$ ipython --no-banner

In [1]: import numpy as np

In [2]: np.set_printoptions(suppress=True, linewidth=200)

In [3]: tidy = lambda a: np.round(a, 4) + 0

In [4]: X = np.array([[-2.0, 1.0, 0.0, 0.0, 0.0],
   ...:     [0.0, -2.0, 1.0, 0.0, 0.0],
   ...:     [0.0, 0.0, -2.0, 1.0, 0.0],
   ...:     [0.0, 0.0, 0.0, -2.0, 1.0],
   ...:     [0.0, 0.0, 0.0, 0.0, -2.0]])

In [5]: M2 = X / np.sqrt((X ** 2).mean(axis=1, keepdims=True))

In [6]: tidy(np.linalg.norm(M2, axis=1))
Out[6]: array([2.2361, 2.2361, 2.2361, 2.2361, 2.2361])

In [7]: np.linalg.matrix_rank(X - X.mean(axis=1, keepdims=True))
Out[7]: np.int64(4)

In [8]: f = np.array([0, 9, 5, -7, -3])

In [9]: M2 = X + np.outer(f, np.eye(5)[3])

In [10]: np.linalg.matrix_rank(M2 - X)
Out[10]: np.int64(1)

In [11]: np.linalg.matrix_rank(np.linalg.inv(M2) - np.linalg.inv(X), tol=1e-8)
Out[11]: np.int64(1)

In [12]: tidy(np.linalg.det(M2) / np.linalg.det(X)), tidy(1 + np.linalg.solve(X, f)[3])
Out[12]: (np.float64(5.25), np.float64(5.25))

In [13]: print([int(np.linalg.matrix_rank(np.linalg.matrix_power(X, p))) for p in range(1, 6)])
[5, 5, 5, 5, 5]

In [14]: tidy(np.sort(np.linalg.eigvals(X)))
Out[14]: array([-2., -2., -2., -2., -2.])

In [15]: F = np.load("arr.npy")

In [16]: F
Out[16]: 
array([[-2.6008,  0.5269,  0.9947,  0.9842],
       [ 2.7907,  0.9451, -0.5616, -0.0596],
       [-2.4824,  0.4725, -0.8236,  1.3915],
       [ 0.9233, -0.5817, -2.4165, -1.4035],
       [-2.1725,  1.4102,  1.5133,  0.0357],
       [ 1.2576,  1.7737, -0.3878,  2.0303],
       [ 1.0837,  2.4353, -1.2421,  0.5934],
       [-0.2545, -2.6585,  0.1132,  1.3619],
       [ 0.1505,  1.3896,  1.6931,  2.0444],
       [-0.4287,  2.4483, -1.2977, -1.0668],
       [-1.5065, -1.392 ,  1.8128,  1.2274]])

In [17]: def softmax(z):
    ...:     e = np.exp(z - z.max(axis=-1, keepdims=True))
    ...:     return e / e.sum(axis=-1, keepdims=True)
    ...: 

In [18]: tidy(softmax(10 * F[7]))
Out[18]: array([0., 0., 0., 1.])

In [19]: tidy(softmax(F[7] + -2))
Out[19]: array([0.1321, 0.0119, 0.1908, 0.6651])

In [20]: print(tidy(softmax(F).sum(axis=1)))
[1. 1. 1. 1. 1. 1. 1. 1. 1. 1. 1.]

In [21]: scores = F @ F.T / np.sqrt(4)

In [22]: softmax(scores).round(6).argmax(axis=1)
Out[22]: array([ 0,  1,  2,  3,  4,  5,  6,  7,  8,  9, 10])

In [23]: m1 = np.load("mat.npy")

In [24]: m1
Out[24]: 
array([[-12,  -3,  -6,  -6,   3,   0],
       [  4,  10,   5,  11, -10,  -9],
       [ -8,  -8,  -6, -10,   8,   6],
       [  8,   2,   4,   4,  -2,   0],
       [  4,  -5,   0,  -4,   5,   6],
       [-12, -12,  -9, -15,  12,   9]])

In [25]: # rows and columns are dependent

In [26]: rank = np.linalg.matrix_rank(m1)

In [27]: rank
Out[27]: np.int64(2)

In [28]: N = np.linalg.svd(m1)[2][rank:].T

In [29]: N.shape
Out[29]: (6, 4)

In [30]: [int(np.linalg.matrix_rank(m1[:i])) for i in range(1, len(m1) + 1)]
Out[30]: [1, 2, 2, 2, 2, 2]

In [31]: np.allclose(m1 @ N, 0)
Out[31]: True

In [32]: np.allclose(m1[:-1].T @ np.linalg.lstsq(m1[:-1].T, m1[-1])[0], m1[-1])
Out[32]: True

In [33]: np.linalg.lstsq(m1[:-1].T, m1[-1])[2]
Out[33]: np.int32(2)

In [34]: J = np.load("layer15.npy")

In [35]: J
Out[35]: 
array([[ 12,  28,  24, -12, -28, -24],
       [ 28, -36, -36, -28,  36,  36],
       [-36,  32,  32,  36, -32, -32],
       [ 21,  49,  42, -24, -56, -48],
       [ 49, -63, -63, -56,  72,  72],
       [-63,  56,  56,  72, -64, -64]])

In [36]: J @ J
Out[36]: 
array([[  -48,   -72,   -36,    64,    96,    48],
       [ -468,  -696,  -612,   624,   928,   816],
       [  516,   852,   744,  -688, -1136,  -992],
       [ -112,  -168,   -84,   144,   216,   108],
       [-1092, -1624, -1428,  1404,  2088,  1836],
       [ 1204,  1988,  1736, -1548, -2556, -2232]])

In [37]: (J - J.T) / 2
Out[37]: 
array([[  0. ,   0. ,  30. , -16.5, -38.5,  19.5],
       [  0. ,   0. , -34. , -38.5,  49.5, -10. ],
       [-30. ,  34. ,   0. ,  -3. ,  15.5, -44. ],
       [ 16.5,  38.5,   3. ,   0. ,   0. , -60. ],
       [ 38.5, -49.5, -15.5,   0. ,   0. ,  68. ],
       [-19.5,  10. ,  44. ,  60. , -68. ,   0. ]])

In [38]: np.allclose(J, J.T)
Out[38]: False

In [39]: tidy(np.linalg.det(J))
Out[39]: np.float64(-40000.0)

In [40]: np.allclose(J @ J.T, J.T @ J)
Out[40]: False
